% python3 -q
>>> import numpy as np
>>> np.set_printoptions(suppress=True, linewidth=140)
>>> X = np.loadtxt("x.csv", delimiter=",")
>>> print(X)
[[ 1.   0.   0.   0.   0.   0.   0.   0.   0.   0.   0.   0. ]
 [ 0.   0.8  0.6  0.   0.   0.   0.   0.   0.   0.   0.   0. ]
 [ 0.  -0.6  0.8  0.   0.   0.   0.   0.   0.   0.   0.   0. ]
 [ 0.   0.   0.   1.   0.   0.   0.   0.   0.   0.   0.   0. ]
 [ 0.   0.   0.   0.   1.   0.   0.   0.   0.   0.   0.   0. ]
 [ 0.   0.   0.   0.   0.   1.   0.   0.   0.   0.   0.   0. ]
 [ 0.   0.   0.   0.   0.   0.   1.   0.   0.   0.   0.   0. ]
 [ 0.   0.   0.   0.   0.   0.   0.   1.   0.   0.   0.   0. ]
 [ 0.   0.   0.   0.   0.   0.   0.   0.   1.   0.   0.   0. ]
 [ 0.   0.   0.   0.   0.   0.   0.   0.   0.   1.   0.   0. ]
 [ 0.   0.   0.   0.   0.   0.   0.   0.   0.   0.   1.   0. ]
 [ 0.   0.   0.   0.   0.   0.   0.   0.   0.   0.   0.   1. ]]
>>> # columns are unit length and at right angles
>>> print(np.flatnonzero(np.linalg.matrix_power((X != 0) + (X.T != 0) + np.eye(12), 12)[10]))
[10]
>>> print(np.round(X @ X, 1))
[[ 1.   0.   0.   0.   0.   0.   0.   0.   0.   0.   0.   0. ]
 [ 0.   0.3  1.   0.   0.   0.   0.   0.   0.   0.   0.   0. ]
 [ 0.  -1.   0.3  0.   0.   0.   0.   0.   0.   0.   0.   0. ]
 [ 0.   0.   0.   1.   0.   0.   0.   0.   0.   0.   0.   0. ]
 [ 0.   0.   0.   0.   1.   0.   0.   0.   0.   0.   0.   0. ]
 [ 0.   0.   0.   0.   0.   1.   0.   0.   0.   0.   0.   0. ]
 [ 0.   0.   0.   0.   0.   0.   1.   0.   0.   0.   0.   0. ]
 [ 0.   0.   0.   0.   0.   0.   0.   1.   0.   0.   0.   0. ]
 [ 0.   0.   0.   0.   0.   0.   0.   0.   1.   0.   0.   0. ]
 [ 0.   0.   0.   0.   0.   0.   0.   0.   0.   1.   0.   0. ]
 [ 0.   0.   0.   0.   0.   0.   0.   0.   0.   0.   1.   0. ]
 [ 0.   0.   0.   0.   0.   0.   0.   0.   0.   0.   0.   1. ]]
